In [1]: import numpy as np

In [2]: import numpy.linalg as la

In [3]: np.set_printoptions(suppress=True, linewidth=120)

In [4]: K = np.array([[6.0, 1.0, 1.0], [1.0, 6.0, 1.0], [1.0, 1.0, 6.0]])

In [5]: # symmetric

In [6]: round(np.abs(la.eigvals(K)).max(), 3)
Out[6]: np.float64(8.0)

In [7]: (K + K.T) / 2
Out[7]: 
array([[6., 1., 1.],
       [1., 6., 1.],
       [1., 1., 6.]])

In [8]: np.round(la.matrix_power(K, 3), 3)
Out[8]: 
array([[254., 129., 129.],
       [129., 254., 129.],
       [129., 129., 254.]])

In [9]: M2 = la.inv(K)

In [10]: round(float(la.slogdet(K)[0]), 3)
Out[10]: 1.0

In [11]: np.allclose(M2, K.T)
Out[11]: False

In [12]: rng = np.random.default_rng(314899)

In [13]: idx = rng.permutation(3)

In [14]: M2 = K[:, idx] * rng.choice([-1, 1], 3)

In [15]: M2
Out[15]: 
array([[ 1., -1., -6.],
       [ 6., -1., -1.],
       [ 1., -6., -1.]])

In [16]: left, _, Vt = la.svd(K.T @ M2)

In [17]: np.round(la.lstsq(K, M2)[0], 3) + 0
Out[17]: 
array([[ 0.,  0., -1.],
       [ 1.,  0.,  0.],
       [ 0., -1.,  0.]])

In [18]: q, R = la.qr(M2)

In [19]: np.round(q @ R, 3)
Out[19]: 
array([[ 1., -1., -6.],
       [ 6., -1., -1.],
       [ 1., -6., -1.]])

In [20]: R.round(3)
Out[20]: 
array([[-6.164,  2.109,  2.109],
       [ 0.   , -5.792, -1.477],
       [ 0.   ,  0.   ,  5.601]])

In [21]: np.round(np.trace(q @ q.T), 3)
Out[21]: np.float64(3.0)

In [22]: q.shape, R.shape
Out[22]: ((3, 3), (3, 3))

In [23]: np.round(np.abs(np.diag(R)), 3)
Out[23]: array([6.164, 5.792, 5.601])

In [24]: q.round(3)
Out[24]: 
array([[-0.162,  0.114, -0.98 ],
       [-0.973, -0.182,  0.14 ],
       [-0.162,  0.977,  0.14 ]])
